% python3 -q
>>> import numpy as np
>>> np.set_printoptions(precision=2, suppress=True, linewidth=140, legacy="1.25")
>>> def tidy(a):
...     return np.round(a, 2) + 0
... 
>>> data = np.array([[2, 2, 4, 2, 4],
...     [2, 0, 3, 2, 2],
...     [4, 3, 4, 2, 4],
...     [2, 2, 2, 2, 2],
...     [4, 2, 4, 2, 4]])
>>> q = data.astype(float).copy()
>>> for j in range(5):
...     q[:, j] -= q[:, :j] @ (q[:, :j].T @ q[:, j])
...     q[:, j] /= np.linalg.norm(q[:, j])
... 
>>> tidy(q.T @ q)
array([[1., 0., 0., 0., 0.],
       [0., 1., 0., 0., 0.],
       [0., 0., 1., 0., 0.],
       [0., 0., 0., 1., 0.],
       [0., 0., 0., 0., 1.]])
>>> data.sum(axis=1)
array([14,  9, 17, 10, 16])
>>> data.shape
(5, 5)
>>> np.linalg.matrix_rank(data)
5
>>> np.diff(data, axis=0)
array([[ 0, -2, -1,  0, -2],
       [ 2,  3,  1,  0,  2],
       [-2, -1, -2,  0, -2],
       [ 2,  0,  2,  0,  2]])
>>> tidy(np.linalg.norm(data))
14.21
>>> np.count_nonzero(data)
24
>>> data.mean(axis=0)
array([2.8, 1.8, 3.4, 2. , 3.2])
>>> w, evecs = np.linalg.eigh(data)
>>> vec = np.array([0, 9, 2, 9, 7])
>>> vec @ data @ vec
1494
>>> tidy(vec @ data @ vec / (vec @ vec)), tidy(w[0]), tidy(w[-1])
(6.95, -1.88, 13.98)
>>> (np.sign(evecs[:, -1].round(6)) == np.sign(evecs[0, -1].round(6))).astype(int)
array([1, 1, 1, 1, 1])
>>> q, r_ = np.linalg.qr(data)
>>> np.trace(q @ q.T)
5.0
>>> tidy(q.T @ q)
array([[1., 0., 0., 0., 0.],
       [0., 1., 0., 0., 0.],
       [0., 0., 1., 0., 0.],
       [0., 0., 0., 1., 0.],
       [0., 0., 0., 0., 1.]])
>>> tidy(np.abs(np.diag(r_)))
array([6.63, 1.78, 2.04, 1.02, 0.32])
>>> np.allclose(r_.T @ r_, data.T @ data)
True
>>> q.shape, r_.shape
((5, 5), (5, 5))
>>> tidy(r_)
array([[-6.63, -4.22, -7.54, -4.22, -7.24],
       [ 0.  ,  1.78,  0.1 ,  0.1 ,  0.82],
       [ 0.  ,  0.  ,  2.04,  1.06,  1.65],
       [ 0.  ,  0.  ,  0.  , -1.02,  0.38],
       [ 0.  ,  0.  ,  0.  ,  0.  ,  0.32]])
>>> w, evecs = np.linalg.eig(data)
>>> tidy(np.sort(np.linalg.eigvals(data.T)))
array([-1.88, -1.36,  0.21,  1.06, 13.98])
>>> tidy(np.sort(np.linalg.eigvals(data @ data)))
array([  0.04,   1.12,   1.86,   3.55, 195.43])
>>> tidy(data @ evecs[:, 0] - w[0] * evecs[:, 0])
array([0., 0., 0., 0., 0.])
>>> tidy(w)
array([13.98, -1.88, -1.36,  1.06,  0.21])
>>> m1 = np.loadtxt("dump.csv", delimiter=",")
>>> m1
array([[  2.42, -14.7 ,  13.35],
       [ 19.58,   0.14,  -4.08],
       [  4.6 ,  -5.24,  18.74],
       [-15.49,  -6.33, -10.95],
       [ -5.47,  14.4 ,  12.76],
       [ -9.99,  -6.02,  16.24],
       [ -1.2 ,  -7.06, -18.67],
       [ 14.07,  14.19,   0.85],
       [ 15.19,  12.49,  -3.64],
       [ 13.5 ,  -0.59,  14.75],
       [  9.21, -16.41,   6.78],
       [-14.87, -13.  ,   3.15],
       [  0.76, -15.13,  13.06],
       [  0.31, -15.43, -12.72],
       [ 11.65,  -2.58, -16.05],
       [-16.35,  11.28,   2.35],
       [ 14.23, -13.25,  -4.68],
       [-14.49,  12.57,   5.67],
       [ 10.88, -13.76,   9.61],
       [ 17.07,   9.74,   3.7 ],
       [ -0.42,  18.81,   6.78],
       [ -2.29,  -9.72, -17.33],
       [ -1.89, -16.86, -10.58],
       [-17.01, -10.28,   2.27],
       [-16.75,   2.02, -10.75],
       [-15.26,   9.65,  -8.6 ],
       [  7.97,  18.15,  -2.69],
       [  9.37, -13.46,  11.45],
       [ -7.35,   3.56,  18.26]])
>>> q, r_ = np.linalg.qr(m1)
>>> np.allclose(r_.T @ r_, m1.T @ m1)
True
>>> tidy(q.T @ q)
array([[1., 0., 0.],
       [0., 1., 0.],
       [0., 0., 1.]])
>>> q.shape, r_.shape
((29, 3), (3, 3))
>>> tidy(r_)
array([[-62.78,   1.56,  -3.99],
       [  0.  , -63.62,  -1.82],
       [  0.  ,   0.  , -59.91]])
>>> tidy(q @ r_)
array([[  2.42, -14.7 ,  13.35],
       [ 19.58,   0.14,  -4.08],
       [  4.6 ,  -5.24,  18.74],
       [-15.49,  -6.33, -10.95],
       [ -5.47,  14.4 ,  12.76],
       [ -9.99,  -6.02,  16.24],
       [ -1.2 ,  -7.06, -18.67],
       [ 14.07,  14.19,   0.85],
       [ 15.19,  12.49,  -3.64],
       [ 13.5 ,  -0.59,  14.75],
       [  9.21, -16.41,   6.78],
       [-14.87, -13.  ,   3.15],
       [  0.76, -15.13,  13.06],
       [  0.31, -15.43, -12.72],
       [ 11.65,  -2.58, -16.05],
       [-16.35,  11.28,   2.35],
       [ 14.23, -13.25,  -4.68],
       [-14.49,  12.57,   5.67],
       [ 10.88, -13.76,   9.61],
       [ 17.07,   9.74,   3.7 ],
       [ -0.42,  18.81,   6.78],
       [ -2.29,  -9.72, -17.33],
       [ -1.89, -16.86, -10.58],
       [-17.01, -10.28,   2.27],
       [-16.75,   2.02, -10.75],
       [-15.26,   9.65,  -8.6 ],
       [  7.97,  18.15,  -2.69],
       [  9.37, -13.46,  11.45],
       [ -7.35,   3.56,  18.26]])
